$ python -q
>>> import numpy as np
>>> np.set_printoptions(suppress=True, linewidth=200)
>>> O, _ = np.linalg.qr(np.array([[-1.0, -0.6, -0.1], [-0.5, 1.3, 0.0], [-1.1, -2.1, 0.8]]))
>>> data = -3 * O
>>> data.round(3)
array([[ 1.913,  0.457,  2.266],
       [ 0.956,  2.521, -1.316],
       [ 2.104, -1.561, -1.462]])
>>> round(data[:, 2] @ data[:, 1], 3)
np.float64(0.0)
>>> np.round(data.T @ data, 3) + 0
array([[9., 0., 0.],
       [0., 9., 0.],
       [0., 0., 9.]])
>>> np.round(np.linalg.pinv(data), 3)
array([[ 0.213,  0.106,  0.234],
       [ 0.051,  0.28 , -0.173],
       [ 0.252, -0.146, -0.162]])
>>> u = np.array([6, -1, -7])
>>> Y = data + np.outer(u, np.eye(3)[0])
>>> round(float(np.linalg.det(Y) / np.linalg.det(data)), 3), round(float(1 + np.linalg.solve(data, u)[0]), 3)
(0.532, 0.532)
>>> np.linalg.matrix_rank(np.linalg.inv(Y) - np.linalg.inv(data), tol=1e-8)
np.int64(1)
>>> np.linalg.matrix_rank(Y - data)
np.int64(1)
>>> Y.round(3)
array([[ 7.913,  0.457,  2.266],
       [-0.044,  2.521, -1.316],
       [-4.896, -1.561, -1.462]])
>>> T = np.stack([data, 4 * data, data[::-1]])
>>> np.linalg.matrix_rank(T)
array([3, 3, 3])
>>> np.round(np.einsum("bij,cij->bc", T, T), 3)
array([[ 27., 108.,   9.],
       [108., 432.,  36.],
       [  9.,  36.,  27.]])
>>> np.round(np.linalg.det(T), 3)
array([  -27., -1728.,    27.])
>>> F = np.load("sample12.npy")
>>> F
array([[ 1,  2,  3,  3,  1, -1,  3],
       [ 2,  4,  6,  6,  2, -2,  6],
       [ 3,  6,  9,  9,  3, -3,  9],
       [ 3,  6,  9,  9,  3, -3,  9],
       [ 1,  2,  3,  3,  1, -1,  3],
       [-1, -2, -3, -3, -1,  1, -3],
       [ 3,  6,  9,  9,  3, -3,  9]])
>>> np.linalg.matrix_rank(F, rtol=0.1)
np.int64(1)
>>> round(np.linalg.norm(F, 2) / np.linalg.norm(F), 3)
np.float64(1.0)
>>> np.argsort(-np.linalg.norm(F, axis=0).round(6), kind="stable")[:3]
array([2, 3, 6])
>>> U, s, vt = np.linalg.svd(F)
>>> np.argmax(s[:-1] / (s[1:] + 1e-6)) + 1
np.int64(1)
>>> Y = U[:, :1] @ np.diag(s[:1]) @ vt[:1]
>>> np.linalg.matrix_rank(F, rtol=0.05)
np.int64(1)
>>> round(float(np.linalg.norm(F - Y, 2)), 3), np.round(s[1], 3)
(0.0, np.float64(0.0))
>>> m1 = np.loadtxt("layer18.csv", delimiter=",")
>>> m1
array([[5., 1., 0., 0.],
       [0., 5., 1., 0.],
       [0., 0., 5., 1.],
       [0., 0., 0., 5.]])
>>> # triangular: eigenvalues sit on the diagonal
>>> np.einsum("ij,ji->", m1, m1)
np.float64(100.0)
>>> np.einsum("ii->", m1)
np.float64(20.0)
>>> round(float(np.linalg.det(m1.T)), 3)
625.0
>>> round(np.linalg.det(m1[::-1]), 3)
np.float64(625.0)
>>> cent = np.array([[3, 1, -5, -2, 5, -5],
...     [-5, -1, 4, -2, 2, -3],
...     [2, 0, -3, -1, 3, 0],
...     [2, 2, 0, -4, 1, 5]])
>>> rng = np.random.default_rng(133)
>>> W0 = rng.normal(size=(35, 4)) @ cent + np.array([-3, -1, 1, 3, 0, 2])
>>> W0.round(3)
array([[-12.353,  -4.956,  11.7  ,  11.628, -11.346,   2.557],
       [ -8.332,  -4.129,  -0.184,   7.082,   4.021, -17.134],
       [ -6.277,  -2.02 ,  -0.062,   0.518,   7.314,  -9.353],
       [-10.777,  -2.735,   1.978,  -6.569,  16.234, -12.551],
       [ -0.935,   1.162,   2.666,   6.215,  -8.455,   4.854],
       [-12.259,  -0.465,  11.197,  -7.966,   5.988,   3.521],
       [  6.532,   1.186,  -9.955,   4.452,   2.535,  -1.822],
       [-12.443,  -5.078,  10.916,   8.704,  -7.288,   3.014],
       [ -1.646,  -1.348,  -1.931,   3.399,   2.298,  -0.655],
       [ -3.239,  -1.403,   1.059,   2.982,   0.406,   2.723],
       [ -1.872,  -1.11 ,  -4.807,   1.543,   7.797, -10.055],
       [ -4.452,  -1.864,   8.686,   8.418, -13.215,  18.554],
       [ -0.16 ,  -4.802,  -9.996,  10.679,   5.957, -14.257],
       [ 10.797,   2.73 , -12.113,   0.261,   4.726,   8.031],
       [  0.464,  -0.829,  -0.008,   4.996,  -3.873,  11.223],
       [  0.938,  -1.223,  -3.35 ,   6.326,  -1.195,   2.628],
       [  0.603,  -0.884,  -1.236,   6.641,  -4.07 ,   6.404],
       [ -3.569,  -3.077,   2.198,  11.222,  -7.924,   3.233],
       [  0.468,   3.37 ,  -1.473,  -7.471,   7.797,   2.668],
       [-11.313,  -4.229,  10.163,   6.471,  -5.632,   4.454],
       [  2.54 ,   4.052,  -3.643, -10.122,  10.921,   4.695],
       [ -6.003,  -2.488,   0.754,   3.538,   3.328,  -6.71 ],
       [  2.591,   0.808,  -4.109,   4.723,  -1.359,   1.128],
       [ -9.479,  -2.471,  12.608,   5.076,  -9.997,  15.005],
       [ -8.996,  -4.49 ,   9.108,  14.903, -14.61 ,   3.742],
       [ -5.574,  -2.955,  -0.202,   7.674,   0.303, -10.267],
       [ -0.999,  -0.379,   1.612,   5.469,  -5.372,   7.869],
       [  3.527,   2.48 ,  -6.76 ,  -7.137,  11.951,   1.988],
       [  2.293,   1.045,  -1.271,   7.578,  -7.649,   5.274],
       [ -1.933,  -0.515,  -6.048,  -4.164,  14.737, -10.953],
       [ -7.055,  -1.144,   7.818,   4.368,  -6.253,   5.611],
       [  5.946,  -0.771, -11.242,   4.87 ,   5.462,  -1.407],
       [-15.189,  -2.804,   8.904,  -5.313,  10.226, -10.337],
       [  8.445,   1.804, -11.219,   1.017,   5.49 ,   3.474],
       [ -5.133,  -1.884,   3.196,   5.048,  -2.374,   1.182]])
>>> # rows and columns are dependent
>>> cov = np.cov(W0, rowvar=False)
>>> np.round(np.linalg.eigvalsh(cov)[::-1], 3) + 0
array([142.312,  78.552,  44.333,   2.161,   0.   ,   0.   ])
>>> round(np.corrcoef(W0[:, 2], W0[:, 3])[0, 1], 3)
np.float64(0.204)
>>> np.argwhere(np.triu(np.abs(np.corrcoef(W0.T)) > 0.8, 1))
array([[0, 2],
       [3, 4]])
>>> Xc = W0 - W0.mean(axis=0)
>>> V = np.linalg.svd(Xc)[2][:5]
>>> Y = Xc - Xc @ V.T @ V
>>> round(np.linalg.norm(Y) / np.linalg.norm(Xc), 3)
np.float64(0.0)
>>> np.round(np.diag(V.T @ V), 3)
array([0.868, 0.448, 0.992, 0.803, 0.91 , 0.979])
>>> np.round((Xc @ V.T).std(axis=0), 3) + 0
array([11.758,  8.735,  6.562,  1.449,  0.   ])
>>> cent = W0[[33, 0]].astype(float)
>>> for _ in range(6):
...     idx = np.linalg.norm(W0[:, None] - cent, axis=-1).argmin(axis=1)
...     cent = np.array([W0[idx == j].mean(axis=0) for j in range(2)])
... 
>>> idx
array([1, 0, 0, 0, 1, 1, 0, 1, 0, 1, 0, 1, 0, 0, 1, 0, 1, 1, 0, 1, 0, 0, 0, 1, 1, 0, 1, 0, 1, 0, 1, 0, 0, 0, 1])
>>> cent.round(3)
array([[-0.841, -0.551, -3.972,  0.806,  6.239, -4.257],
       [-5.554, -1.934,  5.651,  6.359, -6.354,  6.201]])
>>> np.abs(cent[1] - cent[0]).argmax()
np.int64(4)
>>> np.bincount(idx)
array([19, 16])
>>> U, s, vt = np.linalg.svd(F)
>>> V = vt[:(s > 1e-8).sum()]
>>> vec = F[3] + -1 * F[2] + rng.integers(2) * np.eye(7)[1]
>>> vec
array([0., 0., 0., 0., 0., 0., 0.])
>>> np.linalg.matrix_rank(np.vstack([F, vec]))
np.int64(1)
>>> np.round(np.diag(V.T @ V), 3)
array([0.029, 0.118, 0.265, 0.265, 0.029, 0.029, 0.265])
>>> round(np.linalg.norm(vec - V.T @ V @ vec), 3)
np.float64(0.0)
>>> dist = np.linalg.norm(W0[:, None] - W0[None], axis=-1)
>>> dist.mean(axis=1).argmax()
np.int64(3)
>>> np.flatnonzero(dist[5] < dist.mean() / 2)
array([5])
>>> np.linalg.matrix_rank(dist ** 2)
np.int64(6)
>>> (dist + 1e9 * np.eye(35)).round(6).argmin(axis=1)
array([ 7, 25, 21, 32, 26, 32, 31, 19,  9, 34,  2, 23, 10, 33, 26, 22, 26,  4, 20,  7, 18,  2, 15, 11,  0, 21, 16, 20, 16, 10, 19,  6,  3, 13,  9])
>>> E = np.loadtxt("x.csv", delimiter=",")
>>> E.round(3)
array([[0.386, 0.055, 0.055, 0.055, 0.276, 0.386, 0.055],
       [0.055, 0.008, 0.008, 0.008, 0.039, 0.055, 0.008],
       [0.055, 0.008, 0.008, 0.008, 0.039, 0.055, 0.008],
       [0.055, 0.008, 0.008, 0.008, 0.039, 0.055, 0.008],
       [0.276, 0.039, 0.039, 0.039, 0.197, 0.276, 0.039],
       [0.386, 0.055, 0.055, 0.055, 0.276, 0.386, 0.055],
       [0.055, 0.008, 0.008, 0.008, 0.039, 0.055, 0.008]])
>>> # column 2 repeats column 1
>>> W = np.array([[-3, -1], [1, 4], [1, 4], [-5, -3], [-2, 4], [-2, -5], [-5, 4]])
>>> b = np.array([1, -3])
>>> H = np.maximum(E @ W + b, 0)
>>> (H > 0).astype(int)
array([[0, 0],
       [1, 0],
       [1, 0],
       [1, 0],
       [0, 0],
       [0, 0],
       [1, 0]])
>>> np.linalg.matrix_rank(H)
np.int64(1)
>>> np.round((H > 0).mean(axis=0), 3)
array([0.571, 0.   ])
>>> cent = np.array([[0, 0], [-2, 2]])
>>> W @ cent
array([[  2,  -2],
       [ -8,   8],
       [ -8,   8],
       [  6,  -6],
       [ -8,   8],
       [ 10, -10],
       [ -8,   8]])
>>> (H @ cent).round(6).argmax(axis=1)
array([0, 0, 0, 0, 0, 0, 0])
>>> mat = np.load("case13.npy")
>>> mat
array([[ 0.383, -1.059,  1.184,  0.786,  3.624],
       [-0.997,  1.162,  0.916, -2.336,  0.682],
       [-0.175, -4.931,  0.071,  1.649,  2.785],
       [-2.267,  2.011, -2.524, -2.271, -1.649],
       [ 0.021,  2.413, -0.396, -0.33 ,  0.699],
       [-2.414,  4.88 , -1.017, -1.335, -3.555],
       [ 2.877,  0.415, -0.872,  1.574,  0.772],
       [ 0.022,  1.797, -0.638,  0.029, -0.212],
       [ 0.994,  1.555, -0.197, -0.039, -2.17 ],
       [ 2.504, -3.309,  0.82 ,  0.93 ,  0.556]])
>>> cov = np.cov(mat, rowvar=False)
>>> np.round(np.corrcoef(mat.T), 3)
array([[ 1.   , -0.506,  0.418,  0.771,  0.404],
       [-0.506,  1.   , -0.515, -0.672, -0.74 ],
       [ 0.418, -0.515,  1.   ,  0.357,  0.618],
       [ 0.771, -0.672,  0.357,  1.   ,  0.566],
       [ 0.404, -0.74 ,  0.618,  0.566,  1.   ]])
>>> np.round(np.median(mat, axis=0), 3)
array([ 0.022,  1.358, -0.296, -0.005,  0.619])
>>> cov.shape
(5, 5)
>>> np.round(np.polyfit(mat[:, 4], mat[:, 2], 1), 3)
array([ 0.314, -0.313])
>>> np.round(mat.std(axis=0), 3)
array([1.661, 2.735, 1.048, 1.379, 2.065])
>>> np.round(np.linalg.eigvalsh(cov)[::-1], 3)
array([14.125,  2.563,  1.621,  0.764,  0.371])
